$ ipython --no-banner

In [1]: import numpy as np

In [2]: np.set_printoptions(precision=1, suppress=True, linewidth=200, legacy="1.25")

In [3]: feats = np.loadtxt("m.csv", delimiter=",")

In [4]: feats
Out[4]: 
array([[ 0.,  4.,  0.,  4., -2., -4.,  2.],
       [ 0.,  0.,  0.,  0.,  0.,  0.,  0.],
       [ 0.,  0.,  0.,  0.,  0.,  0.,  0.],
       [ 0.,  0.,  0.,  0.,  0.,  0.,  0.],
       [ 0.,  4.,  0.,  4., -2., -4.,  2.],
       [ 0.,  4.,  0.,  4., -2., -4.,  2.],
       [ 0.,  2.,  0.,  2., -1., -2.,  1.],
       [ 0.,  0.,  0.,  0.,  0.,  0.,  0.],
       [ 0.,  4.,  0.,  4., -2., -4.,  2.],
       [ 0.,  6.,  0.,  6., -3., -6.,  3.]])

In [5]: # row 2 repeats row 1

In [6]: np.linalg.matrix_rank(feats, rtol=0.1)
Out[6]: 1

In [7]: np.round(np.linalg.norm(feats, 2) / np.linalg.norm(feats), 1)
Out[7]: 1.0

In [8]: np.linalg.cond(feats) > 100
Out[8]: True

In [9]: left, sigma, Vh = np.linalg.svd(feats)

In [10]: vecs = Vh[:(sigma > 1e-8).sum()]

In [11]: rng = np.random.default_rng(200337)

In [12]: vec = feats[5] + 5 * feats[9] + rng.integers(2) * np.eye(7)[0]

In [13]: vec
Out[13]: array([  0.,  34.,   0.,  34., -17., -34.,  17.])

In [14]: vecs.T @ vecs
Out[14]: 
array([[ 0. ,  0. ,  0. ,  0. ,  0. ,  0. ,  0. ],
       [ 0. ,  0.3,  0. ,  0.3, -0.1, -0.3,  0.1],
       [ 0. ,  0. ,  0. ,  0. ,  0. ,  0. ,  0. ],
       [ 0. ,  0.3,  0. ,  0.3, -0.1, -0.3,  0.1],
       [ 0. , -0.1,  0. , -0.1,  0.1,  0.1, -0.1],
       [ 0. , -0.3,  0. , -0.3,  0.1,  0.3, -0.1],
       [ 0. ,  0.1,  0. ,  0.1, -0.1, -0.1,  0.1]])

In [15]: np.allclose(vecs.T @ vecs @ vec, vec)
Out[15]: True

In [16]: m1 = np.load("layer1.npy")

In [17]: m1
Out[17]: 
array([[0, 1, 0, 1, 1, 0],
       [1, 0, 0, 0, 0, 1],
       [0, 0, 0, 0, 1, 0],
       [1, 0, 0, 0, 0, 1],
       [1, 0, 1, 0, 0, 1],
       [0, 1, 0, 1, 1, 0]])

In [18]: r = np.linalg.matrix_rank(m1)

In [19]: r
Out[19]: 4

In [20]: ns = np.linalg.svd(m1)[2][r:].T

In [21]: np.allclose(m1 @ ns, 0)
Out[21]: True

In [22]: [int(np.linalg.matrix_rank(m1[:i])) for i in range(1, len(m1) + 1)]
Out[22]: [1, 2, 3, 3, 4, 4]

In [23]: round(np.linalg.norm(m1, 2) / np.linalg.norm(m1), 1)
Out[23]: 0.7

In [24]: np.argsort(-np.linalg.norm(m1, axis=0).round(6), kind="stable")[:3]
Out[24]: array([0, 4, 5])

In [25]: [round(float(x), 1) for x in np.linalg.svd(m1, compute_uv=False)[:3]]
Out[25]: [2.5, 2.5, 0.8]

In [26]: left, sigma, Vh = np.linalg.svd(m1)

In [27]: vecs = Vh[:(sigma > 1e-8).sum()]

In [28]: vec = m1[0] + -1 * m1[1] + rng.integers(2) * np.eye(6)[0]

In [29]: vec
Out[29]: array([ 0.,  1.,  0.,  1.,  1., -1.])

In [30]: np.diag(vecs.T @ vecs)
Out[30]: array([0.5, 0.5, 1. , 0.5, 1. , 0.5])

In [31]: np.linalg.matrix_rank(np.vstack([m1, vec]))
Out[31]: 5

In [32]: np.round(vecs.T @ vecs, 1) + 0
Out[32]: 
array([[0.5, 0. , 0. , 0. , 0. , 0.5],
       [0. , 0.5, 0. , 0.5, 0. , 0. ],
       [0. , 0. , 1. , 0. , 0. , 0. ],
       [0. , 0.5, 0. , 0.5, 0. , 0. ],
       [0. , 0. , 0. , 0. , 1. , 0. ],
       [0.5, 0. , 0. , 0. , 0. , 0.5]])

In [33]: m1 @ m1
Out[33]: 
array([[3, 0, 1, 0, 0, 3],
       [0, 2, 0, 2, 2, 0],
       [1, 0, 1, 0, 0, 1],
       [0, 2, 0, 2, 2, 0],
       [0, 2, 0, 2, 3, 0],
       [3, 0, 1, 0, 0, 3]])

In [34]: np.argwhere(np.triu(m1))
Out[34]: 
array([[0, 1],
       [0, 3],
       [0, 4],
       [1, 5],
       [2, 4],
       [3, 5],
       [4, 5]])

In [35]: np.trace(m1 @ m1 @ m1) // 6
Out[35]: 0

In [36]: low = np.diag(m1.sum(axis=1)) - m1

In [37]: low @ np.ones(6)
Out[37]: array([0., 0., 0., 0., 0., 0.])

In [38]: np.linalg.matrix_rank(low)
Out[38]: 5

In [39]: low
Out[39]: 
array([[ 3, -1,  0, -1, -1,  0],
       [-1,  2,  0,  0,  0, -1],
       [ 0,  0,  1,  0, -1,  0],
       [-1,  0,  0,  2,  0, -1],
       [-1,  0, -1,  0,  3, -1],
       [ 0, -1,  0, -1, -1,  3]])

In [40]: round(np.linalg.det(low[1:, 1:]))
Out[40]: 12

In [41]: np.round(np.linalg.eigvalsh(low), 1) + 0
Out[41]: array([0. , 0.8, 2. , 3. , 3. , 5.2])

In [42]: (np.linalg.eigvalsh(low) < 1e-8).sum()
Out[42]: 1

In [43]: mat = np.load("case16.npy")

In [44]: mat.round(1) + 0
Out[44]: 
array([[ -5.8,  -5.9,   3.4,  -1.4,  -4.8,  -9.2,  -3. ],
       [  3. ,  -1.3,   1.6,   1. ,   2. ,   1. ,   0.5],
       [  3.3,  -1.1,   3.3,   4.1,  -0.7,  -2.2,   0. ],
       [ -1.7,  -4.7,   2.6,   1.1,  -3.4,  -5.7,  -2.3],
       [  1.7,   2.5,   1.5,  -6. ,   9.4,   5. ,   4.2],
       [  7.4,   1.2,   1.8,   3.8,   3.8,   4. ,   2. ],
       [-13.1, -13.6,   0.2,  -6.7,  -9. , -12.1,  -7.5],
       [ -5.9,  -5.3,   0.3,  -7.8,   1.6,  -2.2,  -1.2],
       [-16.7, -12.3,   0.5, -12.7,  -5.5, -11.9,  -5.9],
       [  6.7,   6. ,   2.3,  -2.5,  11.6,   8. ,   6.2],
       [ -6.4,  -6.5,  -1.8, -10.9,   3.6,   0.9,  -1.3],
       [ -0.5,  -5.1,  -1.7,  -4.7,   2.8,   3.1,  -1. ],
       [ -0.4,  -3.8,   3.1,   2.3,  -3.2,  -5.3,  -1.8],
       [ 18.3,  10. ,   3.5,  10. ,  10.6,  11.6,   7.5],
       [ -4.2,  -5.5,   3.5,   0.6,  -5.3,  -8.9,  -3. ],
       [ 10.7,   4.5,   3.2,   6.4,   5.5,   5.2,   3.9],
       [  1.7,   3. ,   5.9,   1.4,   2.6,  -3.6,   2.8],
       [ -7.2,  -7.8,  -2.2, -10.8,   2.2,   0.1,  -2.2],
       [ -6.3,  -5.2,   2.4,  -4.7,  -1.7,  -6.5,  -1.9],
       [  1.2,  -2.7,   2.3,   1.8,  -0.9,  -2.5,  -0.8],
       [ 12.6,   8.5,   6.7,  10.2,   5.3,   2.5,   5.7],
       [ -4.4,  -4.1,   0. ,  -8.1,   3.5,   0. ,  -0.2],
       [  4.9,   3.4,   4.3,   2.2,   4.5,   0.7,   3.4],
       [ 10.9,   7.2,   6.2,   8.6,   4.8,   1.9,   5. ],
       [ -7. ,  -6.6,  -0.4,  -8.9,   1.1,  -2.4,  -1.9],
       [  3.6,   1.2,   3.9,   2.6,   2. ,  -1.1,   1.7],
       [ 16.2,  10.7,   5.5,   9.7,   9.6,   8.1,   7.7],
       [  0.2,   0.3,   2.3,  -3.6,   4.9,   0.7,   2.1],
       [  5.6,   1.8,   1.4,   0. ,   6.4,   5.1,   3. ],
       [ -9.9,  -8.8,   1.8,  -5.9,  -5. ,  -9.7,  -4.3],
       [  0.1,  -2. ,   1.4,  -2.3,   2.4,   0. ,   0.4],
       [ -2.1,  -4.8,  -3.6, -10.7,   7.5,   7.1,   0.3]])

In [45]: # looks like rank 4

In [46]: idx = mat[:, 1] > np.median(mat[:, 1])

In [47]: r0 = mat[idx].mean(axis=0) - mat[~idx].mean(axis=0)

In [48]: np.argsort(-np.abs(r0).round(6), kind="stable")
Out[48]: array([0, 1, 3, 5, 4, 6, 2])

In [49]: round(float((((mat - mat.mean(axis=0)) @ r0 > 0) == idx).mean()), 1)
Out[49]: 1.0

In [50]: A = np.loadtxt("sample13.csv", delimiter=",")

In [51]: A.round(1) + 0
Out[51]: 
array([[ 1.5, -0.5,  0. , -0.1, -0.2,  0.3, -0.1,  0.4,  0.1,  0.1,  0.2,  0. ,  0.2, -0.1,  0.2],
       [-0.5,  1.4,  0.4, -0.1, -0.1, -0.1, -0.3,  0.3, -0.4, -0.1,  0.3, -0.1,  0.2,  0. , -0.2],
       [ 0. ,  0.4,  1.5,  0.6, -0.5, -0.2, -0.2, -0.4,  0.1,  0. , -0.4, -0.1,  0. , -0.2,  0. ],
       [-0.1, -0.1,  0.6,  1.5,  0.2,  0.5, -0.1, -0.1,  0.1, -0.1, -0.1,  0.1, -0.2,  0.4,  0. ],
       [-0.2, -0.1, -0.5,  0.2,  0.8, -0.1,  0.1,  0.2,  0. ,  0.5,  0.4, -0.1,  0. ,  0. ,  0.3],
       [ 0.3, -0.1, -0.2,  0.5, -0.1,  1.3, -0.1, -0.4, -0.1,  0. ,  0.1, -0.1,  0. ,  0.2,  0.3],
       [-0.1, -0.3, -0.2, -0.1,  0.1, -0.1,  1.5,  0.1,  0.4, -0.1,  0.2,  0.3,  0. ,  0.1,  0.1],
       [ 0.4,  0.3, -0.4, -0.1,  0.2, -0.4,  0.1,  1.5, -0.1,  0.2,  0. ,  0.3,  0.3,  0. , -0.5],
       [ 0.1, -0.4,  0.1,  0.1,  0. , -0.1,  0.4, -0.1,  0.9,  0.3,  0.3,  0.4,  0.2, -0.4, -0.3],
       [ 0.1, -0.1,  0. , -0.1,  0.5,  0. , -0.1,  0.2,  0.3,  1.8,  0. ,  0.1, -0.1, -0.1,  0.2],
       [ 0.2,  0.3, -0.4, -0.1,  0.4,  0.1,  0.2,  0. ,  0.3,  0. ,  1.8,  0. ,  0.3, -0.1, -0.1],
       [ 0. , -0.1, -0.1,  0.1, -0.1, -0.1,  0.3,  0.3,  0.4,  0.1,  0. ,  1.4,  0.1,  0.2,  0.5],
       [ 0.2,  0.2,  0. , -0.2,  0. ,  0. ,  0. ,  0.3,  0.2, -0.1,  0.3,  0.1,  1.4,  0. ,  0.1],
       [-0.1,  0. , -0.2,  0.4,  0. ,  0.2,  0.1,  0. , -0.4, -0.1, -0.1,  0.2,  0. ,  1.4,  0.1],
       [ 0.2, -0.2,  0. ,  0. ,  0.3,  0.3,  0.1, -0.5, -0.3,  0.2, -0.1,  0.5,  0.1,  0.1,  2.3]])

In [52]: np.abs(np.diag(np.linalg.qr(A)[1])) > 1e-9
Out[52]: array([ True,  True,  True,  True,  True,  True,  True,  True,  True,  True,  True,  True, False, False, False])

In [53]: np.linalg.lstsq(A[:-1].T, A[-1])[2]
Out[53]: 12

In [54]: np.allclose(A[:-1].T @ np.linalg.lstsq(A[:-1].T, A[-1])[0], A[-1])
Out[54]: True

In [55]: np.unique(A.round(6), axis=0).shape
Out[55]: (15, 15)

In [56]: np.round(np.trace(np.linalg.pinv(A) @ A), 1)
Out[56]: 12.0
